$ python -q
>>> import numpy as np
>>> import numpy.linalg as la
>>> np.set_printoptions(precision=2, suppress=True, linewidth=200, sign=" ")
>>> def tidy(a):
...     return np.round(a, 2) + 0
... 
>>> cent = np.array([[-3, -1, 3], [1, 0, -3]])
>>> data = np.repeat(cent, 12 // 2, axis=0)
>>> rng = np.random.default_rng(138)
>>> data = data + 0.02 * rng.normal(size=data.shape)
>>> print(tidy(data))
[[-3.03 -1.01  2.97]
 [-3.02 -1.03  3.02]
 [-3.01 -0.99  2.97]
 [-3.01 -0.97  3.  ]
 [-2.97 -1.02  2.98]
 [-3.   -1.02  2.99]
 [ 1.    0.02 -3.01]
 [ 0.98 -0.01 -2.99]
 [ 0.99  0.02 -3.01]
 [ 0.98  0.   -2.99]
 [ 1.03 -0.02 -3.  ]
 [ 1.02  0.01 -3.  ]]
>>> vec = np.array([1, 2, 3])
>>> a = np.maximum(data @ vec, 0)
>>> tidy(np.maximum(data @ vec, 0) - np.maximum(-data @ vec, 0))
array([ 3.86,  3.98,  3.93,  4.06,  3.91,  3.93, -7.97, -8.01, -8.  , -7.99, -8.03, -7.95])
>>> np.flatnonzero(a > 1e-9)
array([ 0,  1,  2,  3,  4,  5])
>>> tidy(np.tanh(data @ vec))
array([ 1.,  1.,  1.,  1.,  1.,  1., -1., -1., -1., -1., -1., -1.])
>>> tidy(np.maximum(data @ (3 * vec), 0))
array([ 11.58,  11.94,  11.78,  12.17,  11.74,  11.78,   0.  ,   0.  ,   0.  ,   0.  ,   0.  ,   0.  ])
>>> left, sigma, Vh = la.svd(data)
>>> np.argmax(sigma[:-1] / (sigma[1:] + 1e-6)) + 1
np.int64(2)
>>> other = left[:, :2] @ np.diag(sigma[:2]) @ Vh[:2]
>>> tidy(np.abs(data - other).max())
np.float64(0.03)
>>> tidy(la.norm(data - other) / la.norm(data))
np.float64(0.0)
>>> print(tidy(other))
[[-3.03 -1.02  2.97]
 [-3.03 -1.01  3.02]
 [-3.   -1.01  2.98]
 [-3.   -1.    3.01]
 [-2.98 -1.    2.97]
 [-3.   -1.01  2.99]
 [ 1.01  0.01 -3.  ]
 [ 0.98 -0.01 -2.99]
 [ 1.    0.   -3.01]
 [ 0.98  0.   -2.99]
 [ 1.01  0.01 -3.01]
 [ 1.02  0.01 -3.  ]]
>>> tidy(la.norm(data - other, 2)), tidy(sigma[2])
(np.float64(0.06), np.float64(0.06))
>>> la.matrix_rank(other)
np.int64(2)
